$ ipython --no-banner

In [1]: import numpy as np

In [2]: import numpy.linalg as la

In [3]: np.set_printoptions(precision=3, suppress=True, linewidth=160)

In [4]: rnd = lambda a: np.round(a, 3) + 0

In [5]: mat = np.array([[-1.0, 1.0, 1.0], [1.0, -1.0, 1.0], [1.0, 1.0, -1.0]])

In [6]: # symmetric, so the eigenvalues are real

In [7]: (mat + mat.T) / 2
Out[7]: 
array([[-1.,  1.,  1.],
       [ 1., -1.,  1.],
       [ 1.,  1., -1.]])

In [8]: data = np.vander(np.arange(3) - 2, 4, increasing=True)

In [9]: data
Out[9]: 
array([[ 1, -2,  4, -8],
       [ 1, -1,  1, -1],
       [ 1,  0,  0,  0]])

In [10]: # row 0 is much longer than the rest

In [11]: t3 = np.stack([data, -1 * data, data[::-1]])

In [12]: la.matrix_rank(t3)
Out[12]: array([3, 3, 3])

In [13]: A2 = data / np.sqrt((data ** 2).mean(axis=1, keepdims=True))

In [14]: rnd(la.norm(A2, axis=1))
Out[14]: array([2., 2., 2.])

In [15]: A2 = data / la.norm(data, axis=1, keepdims=True)

In [16]: gram = A2 @ A2.T

In [17]: rnd(np.degrees(np.arccos(np.clip(gram[2, 0], -1, 1))))
Out[17]: np.float64(83.773)

In [18]: (gram - 2 * np.eye(3)).round(6).argmax(axis=1)
Out[18]: array([1, 0, 1])

In [19]: U, sigma, vt = la.svd(data, full_matrices=False)

In [20]: rnd(np.sqrt((sigma ** 2).sum())), rnd(la.norm(data))
Out[20]: (np.float64(9.487), np.float64(9.487))

In [21]: np.allclose(U * sigma @ vt, data)
Out[21]: True

In [22]: rnd(np.cumsum(sigma ** 2) / np.sum(sigma ** 2))
Out[22]: array([0.974, 0.996, 1.   ])

In [23]: A2 = np.array([[1, 1, 1, 0], [0, 2, 1, 0], [2, 0, 1, 2], [1, 1, 2, 0]])

In [24]: E = np.tril(A2)

In [25]: E
Out[25]: 
array([[1, 0, 0, 0],
       [0, 2, 0, 0],
       [2, 0, 1, 0],
       [1, 1, 2, 0]])

In [26]: r0 = np.array([0, 0])

In [27]: np.correlate(E[1], E[2], "full")
Out[27]: array([0, 0, 2, 0, 4, 0, 0])

In [28]: np.array([np.convolve(row, r0, "same") for row in E])
Out[28]: 
array([[0, 0, 0, 0],
       [0, 0, 0, 0],
       [0, 0, 0, 0],
       [0, 0, 0, 0]])

In [29]: np.polyval(r0, E[1])
Out[29]: array([0, 0, 0, 0])

In [30]: np.cross(E[1, :3], E[2, :3])
Out[30]: array([ 2,  0, -4])
